% python3 -q
>>> import numpy as np
>>> np.set_printoptions(precision=1, suppress=True, linewidth=140, floatmode="fixed")
>>> rd = lambda a: np.round(a, 1) + 0
>>> m1 = np.load("x.npy")
>>> print(m1)
[[ 0  1  0 -3 -6 -2  3  0 -1]
 [-1  0 -1 -2  3  1  3 -2  3]
 [-2  3  1 -3  6  2 -3  3 -3]
 [ 2  2  0 -3 -3 -1 -2  1  3]
 [-2 -2 -1  1  0  0  2  1  0]
 [-2  0 -2  0 -6 -2 -1  0  2]
 [-2  3  1  3  0  0  0 -3  0]]
>>> A2 = m1 / np.sqrt((m1 ** 2).mean(axis=1, keepdims=True))
>>> print(rd(np.linalg.norm(A2, axis=1)))
[3.0 3.0 3.0 3.0 3.0 3.0 3.0]
>>> print(rd(A2[1]))
[-0.5  0.0 -0.5 -1.0  1.5  0.5  1.5 -1.0  1.5]
>>> W = np.array([[4, -4, -3, 4, 0, -5],
...     [-3, 4, -5, -5, 0, 4],
...     [-2, 3, 2, -2, 5, -2],
...     [-1, -5, 5, 3, 5, 4],
...     [3, -4, 0, -4, 2, 3],
...     [5, 1, 2, 3, 4, -1],
...     [-5, -2, 3, 5, 2, 3],
...     [0, -4, -2, 1, -2, 1],
...     [2, 0, 0, 4, 3, -3]])
>>> c = np.array([5, 3, 4, 0, 4, 5])
>>> hid = np.maximum(m1 @ W + c, 0)
>>> print(rd((hid > 0).mean(axis=0)))
[0.4 0.9 0.4 0.7 0.4 0.6]
>>> print((hid > 0).astype(int))
[[0 1 0 1 0 0]
 [1 1 1 1 1 1]
 [1 1 0 0 0 1]
 [1 1 0 1 0 0]
 [0 0 1 1 1 1]
 [0 1 0 1 0 0]
 [0 1 1 0 1 1]]
>>> print(np.linalg.matrix_rank(hid))
6
>>> basis = np.array([[1, 0], [2, 2], [0, 1], [2, 1], [1, 2], [2, 0]])
>>> print(hid @ basis)
[[106  91]
 [ 74  64]
 [116  26]
 [ 72  59]
 [ 82  57]
 [ 92  75]
 [144 124]]
>>> print(W @ basis)
[[ -6  -7]
 [  3  -2]
 [  1  16]
 [  8   8]
 [ -5  -8]
 [ 15  15]
 [  9   8]
 [ -6 -13]
 [  7  10]]
>>> print((hid @ basis).round(6).argmax(axis=1))
[0 0 0 0 0 0 0]
>>> A2 = m1 / np.linalg.norm(m1, axis=1, keepdims=True)
>>> G = A2 @ A2.T
>>> print(rd(G))
[[ 1.0 -0.2 -0.5  0.4  0.0  0.6 -0.1]
 [-0.2  1.0  0.1 -0.1  0.2 -0.3  0.0]
 [-0.5  0.1  1.0 -0.1 -0.2 -0.6 -0.1]
 [ 0.4 -0.1 -0.1  1.0 -0.6  0.5 -0.3]
 [ 0.0  0.2 -0.2 -0.6  1.0  0.1 -0.1]
 [ 0.6 -0.3 -0.6  0.5  0.1  1.0  0.0]
 [-0.1  0.0 -0.1 -0.3 -0.1  0.0  1.0]]
>>> print((G - 2 * np.eye(7)).round(6).argmax(axis=1))
[5 4 1 5 1 0 5]
>>> print(rd(G[0]))
[ 1.0 -0.2 -0.5  0.4  0.0  0.6 -0.1]
>>> basis = np.array([[1, 1, 0, 4, 5], [2, 0, 3, 4, 5], [0, 5, 2, 5, 4]])
>>> E = np.repeat(basis, 22 // 3, axis=0)
>>> rng = np.random.default_rng(95105)
>>> E = E + 0.1 * rng.normal(size=E.shape)
>>> print(rd(E))
[[ 0.9  0.9 -0.1  4.0  4.8]
 [ 1.1  1.1  0.0  3.9  5.0]
 [ 0.8  1.1  0.1  4.1  4.9]
 [ 1.1  1.1  0.1  4.0  5.1]
 [ 1.0  1.1 -0.1  4.1  5.1]
 [ 0.7  1.2 -0.1  4.0  5.0]
 [ 1.1  1.0 -0.1  3.8  4.9]
 [ 2.0 -0.2  3.0  3.8  4.9]
 [ 2.0  0.0  3.0  4.0  5.0]
 [ 1.9  0.0  3.3  4.0  5.0]
 [ 2.0 -0.1  3.0  3.9  5.1]
 [ 2.0  0.0  3.0  4.2  4.9]
 [ 2.0  0.1  3.0  3.9  4.9]
 [ 1.9  0.0  2.9  4.0  5.1]
 [ 0.0  5.0  2.2  5.0  3.9]
 [-0.1  4.9  2.1  5.1  3.9]
 [-0.1  5.1  2.0  4.9  4.0]
 [ 0.0  5.1  2.1  4.7  4.0]
 [ 0.1  4.8  2.0  5.0  3.9]
 [ 0.1  4.9  2.0  4.9  4.1]
 [ 0.1  4.9  2.1  5.0  4.1]]
>>> hat = E @ np.linalg.solve(E.T @ E, E.T)
>>> print(rd(np.linalg.eigvalsh(hat)))
[0.0 0.0 0.0 0.0 0.0 0.0 0.0 0.0 0.0 0.0 0.0 0.0 0.0 0.0 0.0 0.0 1.0 1.0 1.0 1.0 1.0]
>>> print(rd(np.trace(hat)))
5.0
>>> print(rd(hat @ E[:, 1]))
[ 0.9  1.1  1.1  1.1  1.1  1.2  1.0 -0.2  0.0  0.0 -0.1  0.0  0.1  0.0  5.0  4.9  5.1  5.1  4.8  4.9  4.9]
>>> x = np.array([5, -4, 7, -2, -9])
>>> target = E @ x
>>> print(rd(np.linalg.solve(E.T @ E, E.T @ target)))
[ 5.0 -4.0  7.0 -2.0 -9.0]
>>> print(rd(np.linalg.pinv(E) @ E))
[[1.0 0.0 0.0 0.0 0.0]
 [0.0 1.0 0.0 0.0 0.0]
 [0.0 0.0 1.0 0.0 0.0]
 [0.0 0.0 0.0 1.0 0.0]
 [0.0 0.0 0.0 0.0 1.0]]
>>> target = target + 0.3 * rng.normal(size=21)
>>> print(rd(target))
[-50.8 -51.1 -51.6 -51.9 -54.3 -55.0 -51.1 -19.9 -22.3 -20.2 -22.5 -22.7 -21.4 -23.6 -49.0 -50.4 -53.7 -51.0 -50.9 -51.6 -51.5]
>>> c, *_ = np.linalg.lstsq(E, target)
>>> print(c.round())
[ 5.0 -4.0  7.0 -2.0 -9.0]
>>> print(rd(np.linalg.norm(target - E @ c)))
1.4
>>> Xs = E - E.mean(axis=0)
>>> left, sv, Vh = np.linalg.svd(Xs, full_matrices=False)
>>> print(rd(Xs.mean(axis=0)))
[0.0 0.0 0.0 0.0 0.0]
>>> print(rd(sv))
[10.8  6.0  0.5  0.4  0.3]
>>> print(rd(sv ** 2 / (sv ** 2).sum()))
[0.8 0.2 0.0 0.0 0.0]
>>> A2 = E / np.sqrt((E ** 2).mean(axis=1, keepdims=True))
>>> print(np.linalg.matrix_rank(E - E.mean(axis=1, keepdims=True)))
4
>>> print(rd(np.linalg.norm(A2, axis=1)))
[2.2 2.2 2.2 2.2 2.2 2.2 2.2 2.2 2.2 2.2 2.2 2.2 2.2 2.2 2.2 2.2 2.2 2.2 2.2 2.2 2.2]
>>> labels = E[:, 2] > np.median(E[:, 2])
>>> f = E[labels].mean(axis=0) - E[~labels].mean(axis=0)
>>> print(((E - E.mean(axis=0)) @ f > 0).astype(int))
[0 0 0 0 0 0 0 1 1 1 1 1 1 1 0 0 0 0 0 0 0]
>>> print(np.argsort(-np.abs(f).round(6), kind="stable"))
[2 1 0 4 3]
>>> print(rd(f))
[ 0.7 -1.0  2.1  0.0  0.1]
>>> print(rd((((E - E.mean(axis=0)) @ f > 0) == labels).mean()))
0.9
>>> K = np.array([[-2, -3, 2, 0, -2, 1, 3, 1, 2, 1, -2, -2, 2],
...     [-2, 3, 3, 2, 0, 3, 3, 1, 0, -2, 0, 2, 2],
...     [-2, -3, -3, -3, 2, 2, -3, -2, 0, 3, -1, 0, 1],
...     [-3, -3, -3, 2, -1, -2, -2, -2, -3, 3, 0, -1, 1],
...     [2, -2, 0, 1, -2, 1, 2, -1, 2, -3, -3, -3, 1],
...     [-3, -2, 1, -2, 3, 1, -1, -1, -1, -2, 2, 3, 1],
...     [-3, 1, 2, 1, 2, 1, 2, -2, 0, 1, 3, 2, 0]])
>>> K[:, 4] = 2 * K[:, 6]
>>> print(K)
[[-2 -3  2  0  6  1  3  1  2  1 -2 -2  2]
 [-2  3  3  2  6  3  3  1  0 -2  0  2  2]
 [-2 -3 -3 -3 -6  2 -3 -2  0  3 -1  0  1]
 [-3 -3 -3  2 -4 -2 -2 -2 -3  3  0 -1  1]
 [ 2 -2  0  1  4  1  2 -1  2 -3 -3 -3  1]
 [-3 -2  1 -2 -2  1 -1 -1 -1 -2  2  3  1]
 [-3  1  2  1  4  1  2 -2  0  1  3  2  0]]
>>> f, v = K[5], K[4]
>>> print(f @ v)
-22
>>> print(f @ f)
44
>>> p = (f @ v) / (f @ f) * f
>>> print(p)
[ 1.5  1.0 -0.5  1.0  1.0 -0.5  0.5  0.5  0.5  1.0 -1.0 -1.5 -0.5]
>>> print(np.linalg.matrix_rank(np.outer(f, v)))
1
>>> print(v - p)
[ 0.5 -3.0  0.5  0.0  3.0  1.5  1.5 -1.5  1.5 -4.0 -2.0 -1.5  1.5]
>>> print(rd(np.linalg.norm(f + v) ** 2 + np.linalg.norm(f - v) ** 2))
214.0
>>> print((v - p) @ f)
0.0
>>> A2 = K / np.sqrt((K ** 2).mean(axis=1, keepdims=True))
>>> print(np.linalg.matrix_rank(K - K.mean(axis=1, keepdims=True)))
7
>>> print(np.linalg.matrix_rank(A2) == np.linalg.matrix_rank(K))
True
>>> theta = np.radians(135)
>>> Rm = np.eye(13)
>>> Rm[9, 9] = Rm[7, 7] = np.cos(theta)
>>> Rm[9, 7], Rm[7, 9] = -np.sin(theta), np.sin(theta)
>>> A2 = K @ Rm.T
>>> print(rd(A2))
[[-2.0 -3.0  2.0  0.0  6.0  1.0  3.0  0.0  2.0 -1.4 -2.0 -2.0  2.0]
 [-2.0  3.0  3.0  2.0  6.0  3.0  3.0 -2.1  0.0  0.7  0.0  2.0  2.0]
 [-2.0 -3.0 -3.0 -3.0 -6.0  2.0 -3.0  3.5  0.0 -0.7 -1.0  0.0  1.0]
 [-3.0 -3.0 -3.0  2.0 -4.0 -2.0 -2.0  3.5 -3.0 -0.7  0.0 -1.0  1.0]
 [ 2.0 -2.0  0.0  1.0  4.0  1.0  2.0 -1.4  2.0  2.8 -3.0 -3.0  1.0]
 [-3.0 -2.0  1.0 -2.0 -2.0  1.0 -1.0 -0.7 -1.0  2.1  2.0  3.0  1.0]
 [-3.0  1.0  2.0  1.0  4.0  1.0  2.0  2.1  0.0  0.7  3.0  2.0  0.0]]
>>> print(np.allclose(K @ K.T, A2 @ A2.T))
True
>>> print(np.allclose(np.linalg.norm(K, axis=1), np.linalg.norm(A2, axis=1)))
True
>>> print(rd(np.linalg.det(Rm)), rd(np.trace(Rm)))
1.0 9.6
>>> A2 = K + rng.integers(-2, 3, (7, 1)) @ rng.integers(-2, 3, (1, 13))
>>> print(A2)
[[-2 -3  2  0  6  1  3  1  2  1 -2 -2  2]
 [-2  5  7  6  8  3  5 -1 -2 -6  2  2  4]
 [-2 -2 -1 -1 -5  2 -2 -3 -1  1  0  0  2]
 [-3 -4 -5  0 -5 -2 -3 -1 -2  5 -1 -1  0]
 [ 2 -2  0  1  4  1  2 -1  2 -3 -3 -3  1]
 [-3 -4 -3 -6 -4  1 -3  1  1  2  0  3 -1]
 [-3 -1 -2 -3  2  1  0  0  2  5  1  2 -2]]
>>> print(np.linalg.matrix_rank(A2 - K, tol=1e-8))
1
>>> print(np.abs(A2 - K).sum(axis=1))
[ 0 26 13 13  0 26 26]
>>> blk = np.stack([K, -3 * K, K[::-1]])
>>> print(np.linalg.matrix_rank(blk.reshape(3, -1)))
2
>>> print(blk.shape)
(3, 7, 13)
>>> W0 = np.load("run13.npy")
>>> print(W0)
[[  1  -4  16 -64]
 [  1  -3   9 -27]
 [  1  -2   4  -8]
 [  1  -1   1  -1]
 [  1   0   0   0]]
>>> print(rd(np.linalg.norm(W0, 2)))
72.6
>>> print(rd(np.linalg.norm(W0[4], 1)), rd(np.linalg.norm(W0[4], np.inf)))
1.0 1.0
>>> f = np.array([8, 4, 0])
>>> print(np.polyval(f, W0[4]))
[12  0  0  0]
>>> print(np.array([np.convolve(row, f, "same") for row in W0]))
[[ -28  112 -448 -256]
 [ -20   60 -180 -108]
 [ -12   24  -48  -32]
 [  -4    4   -4   -4]
 [   4    0    0    0]]
>>> print(np.cross(W0[4, :3], W0[3, :3]))
[ 0 -1 -1]
>>> theta = np.radians(135)
>>> Rm = np.eye(9)
>>> Rm[3, 3] = Rm[2, 2] = np.cos(theta)
>>> Rm[3, 2], Rm[2, 3] = -np.sin(theta), np.sin(theta)
>>> print(rd(Rm))
[[ 1.0  0.0  0.0  0.0  0.0  0.0  0.0  0.0  0.0]
 [ 0.0  1.0  0.0  0.0  0.0  0.0  0.0  0.0  0.0]
 [ 0.0  0.0 -0.7  0.7  0.0  0.0  0.0  0.0  0.0]
 [ 0.0  0.0 -0.7 -0.7  0.0  0.0  0.0  0.0  0.0]
 [ 0.0  0.0  0.0  0.0  1.0  0.0  0.0  0.0  0.0]
 [ 0.0  0.0  0.0  0.0  0.0  1.0  0.0  0.0  0.0]
 [ 0.0  0.0  0.0  0.0  0.0  0.0  1.0  0.0  0.0]
 [ 0.0  0.0  0.0  0.0  0.0  0.0  0.0  1.0  0.0]
 [ 0.0  0.0  0.0  0.0  0.0  0.0  0.0  0.0  1.0]]
>>> A2 = m1 @ Rm.T
>>> print(rd(np.abs(A2 - m1).max(axis=0)))
[0.0 0.0 3.8 5.8 0.0 0.0 0.0 0.0 0.0]
>>> print(rd(np.linalg.det(Rm)), rd(np.trace(Rm)))
1.0 5.6
>>> print(rd(np.linalg.svd(m1, compute_uv=False)), rd(np.linalg.svd(A2, compute_uv=False)))
[12.4  7.9  6.2  5.5  5.1  4.3  1.1] [12.4  7.9  6.2  5.5  5.1  4.3  1.1]
>>> print(np.allclose(m1 @ m1.T, A2 @ A2.T))
True
>>> print(rd(np.linalg.norm(W0)))
72.7
>>> print(W0.sum(axis=0))
[   5  -10   30 -100]
>>> print(np.unravel_index(np.abs(W0).argmax(), W0.shape))
(np.int64(0), np.int64(3))
>>> hat = W0 @ np.linalg.solve(W0.T @ W0, W0.T)
>>> print(rd((np.eye(5) - hat) @ W0))
[[0.0 0.0 0.0 0.0]
 [0.0 0.0 0.0 0.0]
 [0.0 0.0 0.0 0.0]
 [0.0 0.0 0.0 0.0]
 [0.0 0.0 0.0 0.0]]
>>> print(rd(hat @ W0[:, 2]))
[16.0  9.0  4.0  1.0  0.0]
>>> print(rd(np.trace(hat)))
4.0
>>> print(np.allclose(hat @ hat, hat))
True
>>> X = np.loadtxt("m.csv", delimiter=",")
>>> print(X)
[[-16.0   2.0  -5.0   0.0  -4.0  -1.0   5.0   6.0  -1.0   5.0   6.0  -4.0  -9.0   3.0 -17.0  10.0]
 [  2.0 -14.0   3.0  18.0   1.0   3.0 -14.0  -3.0  -6.0 -13.0   4.0  -5.0  11.0 -13.0   2.0  11.0]
 [ -5.0   3.0  10.0   7.0 -10.0  13.0   0.0  -2.0  -5.0   2.0   0.0  12.0  13.0   8.0  14.0  -8.0]
 [  0.0  18.0   7.0  16.0  -5.0  -7.0  15.0   4.0   6.0   4.0   8.0 -11.0 -12.0  10.0  -7.0  18.0]
 [ -4.0   1.0 -10.0  -5.0 -16.0  -9.0  -3.0   1.0  -7.0   0.0  -8.0   6.0 -13.0  -3.0  12.0  -3.0]
 [ -1.0   3.0  13.0  -7.0  -9.0  18.0 -15.0   6.0  11.0  -4.0  -6.0   3.0  -3.0   1.0   2.0  -2.0]
 [  5.0 -14.0   0.0  15.0  -3.0 -15.0 -16.0   6.0  -2.0  10.0   5.0   3.0 -10.0  -1.0  13.0  -2.0]
 [  6.0  -3.0  -2.0   4.0   1.0   6.0   6.0   6.0   1.0 -15.0  -5.0   7.0   5.0  -7.0  -7.0   5.0]
 [ -1.0  -6.0  -5.0   6.0  -7.0  11.0  -2.0   1.0  -4.0 -12.0  10.0   9.0   7.0 -15.0  -2.0  15.0]
 [  5.0 -13.0   2.0   4.0   0.0  -4.0  10.0 -15.0 -12.0  -8.0  -9.0   3.0  -6.0  -2.0  -8.0  -3.0]
 [  6.0   4.0   0.0   8.0  -8.0  -6.0   5.0  -5.0  10.0  -9.0 -16.0  -3.0  11.0  -1.0 -11.0   3.0]
 [ -4.0  -5.0  12.0 -11.0   6.0   3.0   3.0   7.0   9.0   3.0  -3.0  12.0   8.0  -3.0   4.0  -1.0]
 [ -9.0  11.0  13.0 -12.0 -13.0  -3.0 -10.0   5.0   7.0  -6.0  11.0   8.0   8.0   0.0  -6.0 -16.0]
 [  3.0 -13.0   8.0  10.0  -3.0   1.0  -1.0  -7.0 -15.0  -2.0  -1.0  -3.0   0.0   8.0   3.0   7.0]
 [-17.0   2.0  14.0  -7.0  12.0   2.0  13.0  -7.0  -2.0  -8.0 -11.0   4.0  -6.0   3.0   8.0   0.0]
 [ 10.0  11.0  -8.0  18.0  -3.0  -2.0  -2.0   5.0  15.0  -3.0   3.0  -1.0 -16.0   7.0   0.0   0.0]]
>>> A2 = W0 / np.linalg.norm(W0, axis=1)
Traceback (most recent call last):
  File "<python-input-114>", line 1, in <module>
    A2 = W0 / np.linalg.norm(W0, axis=1)
         ~~~^~~~~~~~~~~~~~~~~~~~~~~~~~~~
ValueError: operands could not be broadcast together with shapes (5,4) (5,) 
>>> A2 = W0 / np.linalg.norm(W0, axis=1, keepdims=True)
>>> G = A2 @ A2.T
>>> print(rd(G))
[[1.0 1.0 1.0 0.6 0.0]
 [1.0 1.0 1.0 0.7 0.0]
 [1.0 1.0 1.0 0.8 0.1]
 [0.6 0.7 0.8 1.0 0.5]
 [0.0 0.0 0.1 0.5 1.0]]
>>> print((G - 2 * np.eye(5)).round(6).argmax(axis=1))
[1 0 1 2 3]
>>> print(np.unravel_index(np.abs(X).argmax(), X.shape))
(np.int64(1), np.int64(3))
>>> print(X.shape)
(16, 16)
>>> print(rd(X.mean(axis=0)))
[-1.2 -0.8  3.2  4.0 -3.8  0.6 -0.4  0.5  0.3 -3.5 -0.8  2.5 -0.8 -0.3  0.0  2.1]
>>> f = np.array([1, -1])
>>> print(np.convolve(K[6], f))
[-3  4  1 -1  3 -3  1 -4  2  1  2 -1 -2  0]
>>> A2 = np.array([[-2, 2],
...     [-2, -4],
...     [-2, 0],
...     [1, -1],
...     [3, 1],
...     [-1, 4],
...     [1, -2],
...     [0, -5],
...     [-3, -5],
...     [3, -5],
...     [-1, 4],
...     [1, -2],
...     [5, -2],
...     [-5, 3],
...     [-1, 0],
...     [5, -2]])
>>> print(X @ A2)
[[  47.0  -69.0]
 [ 165.0  136.0]
 [ -48.0   28.0]
 [ -65.0 -149.0]
 [ -63.0  -44.0]
 [-165.0    4.0]
 [ -11.0  -15.0]
 [  61.0   -2.0]
 [ 158.0   65.0]
 [  27.0  167.0]
 [  17.0 -123.0]
 [  44.0 -119.0]
 [-164.0  -41.0]
 [  32.0  183.0]
 [ -14.0   13.0]
 [-190.0  -67.0]]
>>> print(np.linalg.matrix_rank(X @ A2))
2
>>> print(np.einsum("ij,ij->i", X, X))
[ 920.0 1409.0 1122.0 1798.0  969.0 1094.0 1384.0  622.0 1117.0  966.0  964.0  742.0 1444.0  763.0 1218.0 1200.0]
>>> print(np.vstack([X, A2.T]).shape)
(18, 16)
>>> print(A2.T @ X.T)
[[  47.0  165.0  -48.0  -65.0  -63.0 -165.0  -11.0   61.0  158.0   27.0   17.0   44.0 -164.0   32.0  -14.0 -190.0]
 [ -69.0  136.0   28.0 -149.0  -44.0    4.0  -15.0   -2.0   65.0  167.0 -123.0 -119.0  -41.0  183.0   13.0  -67.0]]
>>> print(np.einsum("ik,kj->ij", X, A2))
[[  47.0  -69.0]
 [ 165.0  136.0]
 [ -48.0   28.0]
 [ -65.0 -149.0]
 [ -63.0  -44.0]
 [-165.0    4.0]
 [ -11.0  -15.0]
 [  61.0   -2.0]
 [ 158.0   65.0]
 [  27.0  167.0]
 [  17.0 -123.0]
 [  44.0 -119.0]
 [-164.0  -41.0]
 [  32.0  183.0]
 [ -14.0   13.0]
 [-190.0  -67.0]]
>>> print(np.linalg.matrix_rank(np.vstack([X, A2.T])))
16
>>> x = np.array([-1, 1, -1, 0, 2, 2, 2, 2, -2, -1, 1, 0, 1, 0, 2, -2])
>>> target = X @ x
>>> print(target)
[-25.0 -23.0  65.0 -45.0 -16.0 -28.0 -56.0  20.0   9.0 -31.0 -74.0  19.0  -4.0 -21.0  56.0 -35.0]
>>> print(rd(np.linalg.solve(X.T, X[7])))
[0.0 0.0 0.0 0.0 0.0 0.0 0.0 1.0 0.0 0.0 0.0 0.0 0.0 0.0 0.0 0.0]
>>> print(rd(np.linalg.solve(X, 2 * target)))
[-2.0  2.0 -2.0  0.0  4.0  4.0  4.0  4.0 -4.0 -2.0  2.0  0.0  2.0  0.0  4.0 -4.0]
>>> print(rd(np.linalg.solve(X, target)))
[-1.0  1.0 -1.0  0.0  2.0  2.0  2.0  2.0 -2.0 -1.0  1.0  0.0  1.0  0.0  2.0 -2.0]
>>> print(rd(np.linalg.solve(X, X[:, 11])))
[0.0 0.0 0.0 0.0 0.0 0.0 0.0 0.0 0.0 0.0 0.0 1.0 0.0 0.0 0.0 0.0]
